% ipython --no-banner

In [1]: import numpy as np

In [2]: np.set_printoptions(suppress=True, linewidth=200)

In [3]: data = np.array([[4, 4, -2, -4], [4, 4, -2, -4], [-2, -2, 1, 2], [-4, -4, 2, 4]])

In [4]: Uu, s, Vh = np.linalg.svd(data)

In [5]: vecs = Vh[:(s > 1e-8).sum()]

In [6]: rng = np.random.default_rng(69)

In [7]: x = data[0] + -3 * data[3] + rng.integers(2) * np.eye(4)[3]

In [8]: x
Out[8]: array([ 16.,  16.,  -8., -16.])

In [9]: np.round(np.diag(vecs.T @ vecs), 3)
Out[9]: array([0.308, 0.308, 0.077, 0.308])

In [10]: np.round(vecs.T @ vecs, 3)
Out[10]: 
array([[ 0.308,  0.308, -0.154, -0.308],
       [ 0.308,  0.308, -0.154, -0.308],
       [-0.154, -0.154,  0.077,  0.154],
       [-0.308, -0.308,  0.154,  0.308]])

In [11]: def softmax(z):
    ...:     e = np.exp(z - z.max(axis=-1, keepdims=True))
    ...:     return e / e.sum(axis=-1, keepdims=True)
    ...: 

In [12]: np.round(softmax(data).sum(axis=1), 3)
Out[12]: array([1., 1., 1., 1.])

In [13]: np.round(softmax(data[0]), 3) + 0
Out[13]: array([0.499, 0.499, 0.001, 0.   ])

In [14]: att = data @ data.T / np.sqrt(4)

In [15]: np.round(softmax(att + np.triu(np.full(att.shape, -np.inf), 1)), 3) + 0
Out[15]: 
array([[1. , 0. , 0. , 0. ],
       [0.5, 0.5, 0. , 0. ],
       [0. , 0. , 1. , 0. ],
       [0. , 0. , 0. , 1. ]])

In [16]: lab = rng.permutation(4)

In [17]: lab
Out[17]: array([0, 1, 2, 3])

In [18]: other = data[lab][:, lab]

In [19]: other
Out[19]: 
array([[ 4,  4, -2, -4],
       [ 4,  4, -2, -4],
       [-2, -2,  1,  2],
       [-4, -4,  2,  4]])

In [20]: np.trace(other)
Out[20]: np.int64(13)

In [21]: np.abs(np.diag(np.linalg.qr(other)[1])) > 1e-9
Out[21]: array([ True, False, False, False])

In [22]: np.allclose(other[:-1].T @ np.linalg.lstsq(other[:-1].T, other[-1])[0], other[-1])
Out[22]: True

In [23]: np.linalg.lstsq(other[:-1].T, other[-1])[2]
Out[23]: np.int32(1)

In [24]: np.unique(other.round(6), axis=0).shape
Out[24]: (3, 4)

In [25]: np.round(np.trace(np.linalg.pinv(other) @ other), 3)
Out[25]: np.float64(1.0)

In [26]: Uu, s, Vh = np.linalg.svd(data, full_matrices=False)

In [27]: np.round(Vh @ Vh.T, 3) + 0
Out[27]: 
array([[1., 0., 0., 0.],
       [0., 1., 0., 0.],
       [0., 0., 1., 0.],
       [0., 0., 0., 1.]])

In [28]: s.round(3) + 0
Out[28]: array([13.,  0.,  0.,  0.])

In [29]: np.round(np.abs(Vh[0]), 3)
Out[29]: array([0.555, 0.555, 0.277, 0.555])

In [30]: round(float(np.sqrt((s ** 2).sum())), 3), np.round(np.linalg.norm(data), 3)
Out[30]: (13.0, np.float64(13.0))

In [31]: np.abs(Uu[:, 0]).round(6).argmax()
Out[31]: np.int64(0)

In [32]: Uu.shape, s.shape, Vh.shape
Out[32]: ((4, 4), (4,), (4, 4))

In [33]: (s > 1e-8).sum()
Out[33]: np.int64(1)

In [34]: np.cumsum(s ** 2) / np.sum(s ** 2)
Out[34]: array([1., 1., 1., 1.])
